$ python3 -q
>>> import numpy as np
>>> import numpy.linalg as la
>>> np.set_printoptions(suppress=True, linewidth=140)
>>> arr = np.loadtxt("run10.csv", delimiter=",")
>>> print(arr)
[[ -8.7   -9.06   4.64   7.07   1.88   0.26  -0.03  -4.42]
 [  1.63   1.52  -4.97   5.71   0.67   1.54  -1.18  -0.07]
 [ -0.52   4.79  -1.27  -1.53   0.95   2.17   1.46   5.44]
 [  7.08  -2.27  -0.39  -2.91  -2.9   -2.24  -2.38  -3.33]
 [  6.14   1.33  -3.32  -1.01  -1.84  -2.79  -1.77  -4.45]
 [ -4.15  -1.74   3.89  -0.98   0.83   2.33   1.43   4.44]
 [  4.21  -4.56   2.13  -3.3   -2.7   -4.15  -1.79  -6.6 ]
 [  5.02   1.     3.28 -10.01  -2.76  -1.66   0.28   2.21]
 [ -3.47  -5.09   2.37   3.93   0.66   1.6   -0.36  -0.04]
 [  0.23  -4.8    3.25  -0.86  -1.11  -0.41  -0.69  -1.05]
 [ -3.06  -4.44   2.75   1.24   0.24  -1.86  -0.13  -4.34]
 [ -7.    -4.84   3.95   3.62   1.92   2.04   1.07   1.12]
 [  4.82  -0.38  -1.61   0.24  -1.36   1.56  -1.44   2.26]
 [  1.74  -5.57   6.42  -7.08  -2.81  -3.38  -0.38  -3.37]
 [  1.14  -4.43   6.33  -7.86  -2.55  -4.4    0.04  -4.31]
 [ -5.06   1.07   6.23  -7.73   0.55  -1.36   3.1    2.16]
 [  6.55   7.96  -2.34  -8.61  -1.71  -1.22   0.74   3.24]
 [ -1.99   1.04   2.    -3.16   0.37  -1.14   1.31   0.06]
 [ -0.22   1.92  -7.29  10.17   1.99   0.26  -1.56  -4.4 ]
 [ -6.17  -0.32  -0.76   5.02   2.45  -1.8    0.84  -5.57]
 [  5.66   6.19  -4.61  -2.44  -0.82  -0.65  -0.36   1.08]
 [  4.33  -3.35   5.94  -8.89  -3.15   0.29  -0.17   4.32]
 [ -5.04   2.27  -5.67   9.92   3.29  -1.16   0.05  -6.57]
 [  6.68 -10.09   2.65   0.71  -3.74   0.78  -3.77  -1.14]
 [ -5.72   6.25   0.4   -2.48   2.55  -0.31   3.3    2.21]
 [  3.7    5.83   0.19  -8.98  -1.43  -3.2    1.2   -0.04]]
>>> w1 = np.array([[5, -1, 3, -1],
...     [-3, -2, 2, -3],
...     [-2, 4, 3, -4],
...     [-4, -5, -5, -3],
...     [-1, 0, 5, 2],
...     [2, -4, 5, 5],
...     [0, 4, -4, 2],
...     [-5, -5, -2, -4]])
>>> b = np.array([-2, -1, 1, 0])
>>> H = np.maximum(arr @ w1 + b, 0)
>>> print(la.matrix_rank(H))
4
>>> print((H > 0).astype(int))
[[0 1 0 1]
 [0 0 0 1]
 [0 0 1 0]
 [1 1 1 1]
 [1 1 1 1]
 [0 1 1 0]
 [1 1 1 1]
 [1 1 1 0]
 [0 0 0 1]
 [1 1 1 1]
 [1 1 0 1]
 [0 1 0 1]
 [1 0 1 0]
 [1 1 1 1]
 [1 1 1 1]
 [0 1 1 0]
 [1 1 1 0]
 [0 1 1 0]
 [0 0 0 1]
 [0 1 0 1]
 [1 0 1 0]
 [1 1 1 0]
 [0 0 0 1]
 [1 1 1 1]
 [0 1 1 0]
 [1 1 1 0]]
>>> cent = np.array([[2, -1], [-3, 0], [-1, 1], [-1, -1]])
>>> print(w1 @ cent)
[[ 11  -1]
 [  1   8]
 [-15   9]
 [ 15   2]
 [ -9   4]
 [  6  -2]
 [-10  -6]
 [ 11   7]]
>>> A = np.load("block7.npy")
>>> print(A)
[[ 3  0  0 35  4 25 18]
 [ 1 24 29  0  0  0  0]
 [ 4 18 25  0  0  0  0]
 [ 3  0  0  3 19  0 21]
 [ 3  0 13  3  0 12  0]
 [ 1 15 19  0  0  0  0]
 [ 0  0  0 20  0 16  6]
 [ 0 10  0  0  0  0  0]
 [ 6 10 20  0 19  0 10]
 [ 0  0  0 30 10 16 19]
 [ 0  0  0  7  0  4  0]
 [ 0  0  0 22 10  8 18]
 [ 8 18 38  0  0  0  0]
 [ 3  0  0  5  9  0 13]
 [ 0  0  0  0  1  0  0]
 [ 2  0  0 13 19  0 24]
 [ 3  5  9  0  0  0  0]]
>>> Ac = (A - A.mean(axis=0)) / A.std(axis=0)
>>> print(np.round(Ac.std(axis=0), 2))
[1. 1. 1. 1. 1. 1. 1.]
>>> b = la.lstsq(np.delete(Ac, 5, axis=1), Ac[:, 5])[0]
>>> print(np.abs(b).argmax())
3
>>> print(np.round(1 - np.var(Ac[:, 5] - np.delete(Ac, 5, axis=1) @ b), 2))
0.89
>>> mat = np.array([[0.0, 7.0, -14.0, 7.0],
...     [0.0, 16.0, -23.0, 8.0],
...     [0.0, 8.0, -15.0, 8.0],
...     [0.0, -7.0, 7.0, 1.0]])
>>> print(np.allclose(mat[:-1].T @ la.lstsq(mat[:-1].T, mat[-1])[0], mat[-1]))
True
>>> print(np.abs(np.diag(la.qr(mat)[1])) > 1e-9)
[False  True  True  True]
>>> print(la.lstsq(mat[:-1].T, mat[-1])[2])
3
>>> print(round(float(la.norm(mat, 2) / la.norm(mat)), 2))
0.99
>>> print(np.argsort(-la.norm(mat, axis=0).round(6), kind="stable")[:3])
[2 1 3]
>>> Uu, sigma, Vt = la.svd(mat)
>>> print(sigma.round(2))
[39.49  5.95  0.63  0.  ]
>>> Y = Uu[:, :3] @ np.diag(sigma[:3]) @ Vt[:3]
>>> print(la.matrix_rank(mat, rtol=0.05))
2
>>> print(Y.round(2))
[[  0.   7. -14.   7.]
 [  0.  16. -23.   8.]
 [  0.   8. -15.   8.]
 [  0.  -7.   7.   1.]]
>>> print(la.matrix_rank(Y))
3
>>> vec = np.array([0, 2, -3, 0, -3, 0, -2])
>>> print(la.norm(A @ vec) <= la.norm(A, 2) * la.norm(vec) + 1e-9)
True
>>> print((A * vec).sum(axis=1))
[ -48  -39  -39  -99  -39  -27  -12   20 -117  -68    0  -66  -78  -53   -3 -105  -17]
>>> print(A @ (2 * vec))
[ -96  -78  -78 -198  -78  -54  -24   40 -234 -136    0 -132 -156 -106   -6 -210  -34]
>>> print(A @ np.eye(7)[5])
[25.  0.  0.  0. 12.  0. 16.  0.  0. 16.  4.  8.  0.  0.  0.  0.  0.]
>>> print(A @ np.ones(7))
[85. 54. 47. 46. 31. 35. 42. 10. 65. 75. 11. 58. 64. 30.  1. 58. 17.]
>>> print(np.einsum("ij,j->i", A, vec))
[ -48  -39  -39  -99  -39  -27  -12   20 -117  -68    0  -66  -78  -53   -3 -105  -17]
>>> print(A @ vec)
[ -48  -39  -39  -99  -39  -27  -12   20 -117  -68    0  -66  -78  -53   -3 -105  -17]
>>> r0 = np.array([5, -3, -1])
>>> print(np.array([np.convolve(row, r0, "same") for row in mat]))
[[  35.  -91.   70.   -7.]
 [  80. -163.   93.   -1.]
 [  40.  -99.   77.   -9.]
 [ -35.   56.   -9.  -10.]]
>>> print(np.correlate(mat[0], mat[3], "full"))
[   0.    7.   35. -140.  147.  -49.    0.]
>>> F = np.load("a.npy")
>>> print(F)
[[1 0 0 0 0 0 0 0 0 0 0 0 0 0]
 [3 1 0 0 0 0 0 0 0 0 0 0 0 0]
 [3 1 1 0 0 0 0 0 0 0 0 0 0 0]
 [1 3 0 1 0 0 0 0 0 0 0 0 0 0]
 [3 0 0 1 1 0 0 0 0 0 0 0 0 0]
 [1 2 3 3 3 1 0 0 0 0 0 0 0 0]
 [0 3 3 2 3 2 1 0 0 0 0 0 0 0]
 [3 1 1 1 0 2 0 1 0 0 0 0 0 0]
 [3 2 3 3 2 3 0 0 1 0 0 0 0 0]
 [2 0 1 1 1 2 1 0 0 1 0 0 0 0]
 [2 3 1 1 2 0 2 2 1 3 1 0 0 0]
 [3 0 3 3 1 1 2 3 3 0 0 1 0 0]
 [1 2 3 3 1 2 3 0 2 1 3 3 1 0]
 [2 1 0 2 3 1 1 1 0 3 2 3 2 1]]
>>> print(round(float(la.det(F)), 2))
1.0
>>> print(np.round(np.abs(la.eigvals(F)).max(), 2))
1.0
>>> print(np.allclose(F @ F.T, F.T @ F))
False
>>> print(np.round(np.sort(np.abs(la.eigvals(F))), 2))
[1. 1. 1. 1. 1. 1. 1. 1. 1. 1. 1. 1. 1. 1.]
